>>> import numpy as np
>>> from numpy import linalg as LA
>>> np.set_printoptions(suppress=True, linewidth=140)
>>> mat = np.load("out19.npy")
>>> print(mat)
[[-3  8  3  9]
 [ 8 -3  8  3]
 [ 3  8 -3  8]
 [ 9  3  8 -3]]
>>> print(np.round(LA.eigvalsh(mat).min(), 2))
-16.52
>>> vals, evecs = LA.eigh(mat)
>>> x0 = np.array([0, 0, 2, 1])
>>> print(x0 @ mat @ x0)
17
>>> other = np.array([[0, 3, 0], [1, 3, 3], [-3, 2, -3], [-3, -1, 0]])
>>> print(other.T @ mat.T)
[[-28 -36  -7 -12]
 [ 12  28  19  55]
 [ 15 -33  33 -15]]
>>> print(LA.matrix_rank(np.vstack([mat, other.T])))
4
>>> print(np.vstack([mat, other.T]).shape)
(7, 4)
>>> print(np.einsum("ij->j", mat))
[17 16 16 17]
>>> print(LA.matrix_rank(mat @ other))
3
>>> print(np.einsum("ik,kj->ji", mat, other))
[[-28 -36  -7 -12]
 [ 12  28  19  55]
 [ 15 -33  33 -15]]
>>> print(mat @ other)
[[-28  12  15]
 [-36  28 -33]
 [ -7  19  33]
 [-12  55 -15]]
>>> J = np.load("layer8.npy")
>>> print(J)
[[ 3 -3  1]
 [ 2 -2  2]
 [ 7 -7  5]]
>>> print(J @ J)
[[ 10 -10   2]
 [ 16 -16   8]
 [ 42 -42  18]]
>>> print(round(np.abs(LA.eigvals(J)).max(), 2))
3.46
>>> print((J + J.T) / 2)
[[ 3.  -0.5  4. ]
 [-0.5 -2.  -2.5]
 [ 4.  -2.5  5. ]]
>>> J.inv()
Traceback (most recent call last):
  File "<python-input-22>", line 1, in <module>
    J.inv()
    ^^^^^
AttributeError: 'numpy.ndarray' object has no attribute 'inv'
>>> print(np.round(np.sort(np.abs(LA.eigvals(J))), 2) + 0)
[0.   3.46 3.46]
>>> print(np.allclose(J, J.T))
False
>>> print(LA.matrix_power(J, 2))
[[ 10 -10   2]
 [ 16 -16   8]
 [ 42 -42  18]]
>>> print(LA.cond(J) > 100)
True
>>> r = LA.matrix_rank(J)
>>> print(r)
2
>>> null = LA.svd(J)[2][r:].T
>>> print(np.allclose(J @ null, 0))
True
>>> print(np.round(J @ null, 2) + 0)
[[0.]
 [0.]
 [0.]]
>>> print([int(LA.matrix_rank(J[:i])) for i in range(1, len(J) + 1)])
[1, 2, 2]
>>> print([int(LA.matrix_rank(np.delete(J, i, axis=0))) for i in range(3)])
[2, 2, 2]
>>> data = np.load("a.npy")
>>> print(data)
[[0 1 0 0]
 [0 0 0 1]
 [1 0 0 0]
 [0 0 1 0]]
>>> q, Rm = LA.qr(data)
>>> print(np.abs(np.diag(Rm)))
[1. 1. 1. 1.]
>>> print(np.allclose(Rm.T @ Rm, data.T @ data))
True
>>> print(Rm)
[[-1.  0.  0.  0.]
 [ 0. -1.  0.  0.]
 [ 0.  0. -1.  0.]
 [ 0.  0.  0. -1.]]
>>> print(q.shape, Rm.shape)
(4, 4) (4, 4)
>>> print(LA.matrix_power(data, 3))
[[0 0 1 0]
 [1 0 0 0]
 [0 0 0 1]
 [0 1 0 0]]
>>> print(data @ data)
[[0 0 0 1]
 [0 0 1 0]
 [0 1 0 0]
 [1 0 0 0]]
>>> print(round(LA.det(data), 2))
-1.0
>>> print((data + data.T) / 2)
[[0.  0.5 0.5 0. ]
 [0.5 0.  0.  0.5]
 [0.5 0.  0.  0.5]
 [0.  0.5 0.5 0. ]]
>>> print(np.round(np.sort(np.abs(LA.eigvals(data)))[::-1], 2))
[1. 1. 1. 1.]
>>> print(data @ np.ones(4))
[1. 1. 1. 1.]
>>> print(LA.matrix_power(data, 100))
[[1 0 0 0]
 [0 1 0 0]
 [0 0 1 0]
 [0 0 0 1]]
>>> print(LA.matrix_power(data, 2))
[[0 0 0 1]
 [0 0 1 0]
 [0 1 0 0]
 [1 0 0 0]]
>>> print(data.sum(axis=1))
[1 1 1 1]
>>> pr = np.eye(4)[0]
>>> for _ in range(6):
...     pr = pr @ data
...     print(pr.round(2))
... 
[0. 1. 0. 0.]
[0. 0. 0. 1.]
[0. 0. 1. 0.]
[1. 0. 0. 0.]
[0. 1. 0. 0.]
[0. 0. 0. 1.]
>>> F = np.load("mat.npy")
>>> print(F)
[[-1.  1.  1.]
 [ 1. -1.  1.]
 [ 1.  1. -1.]]
>>> vals, evecs = LA.eigh(F)
>>> print(np.round(LA.eigvalsh(F + 4 * np.eye(3)), 2))
[2. 2. 5.]
>>> print(np.round(LA.eigvalsh(F @ F), 2))
[1. 4. 4.]
>>> print((vals > 1e-8).sum(), (vals < -1e-8).sum())
1 2
>>> print(vals.round(2))
[-2. -2.  1.]
>>> print(np.round(np.abs(evecs[:, -1]), 2))
[0.58 0.58 0.58]
>>> print(np.round(evecs @ np.diag(vals) @ evecs.T, 2))
[[-1.  1.  1.]
 [ 1. -1.  1.]
 [ 1.  1. -1.]]
>>> print(np.abs(evecs[:, -1]).round(6).argmax())
0
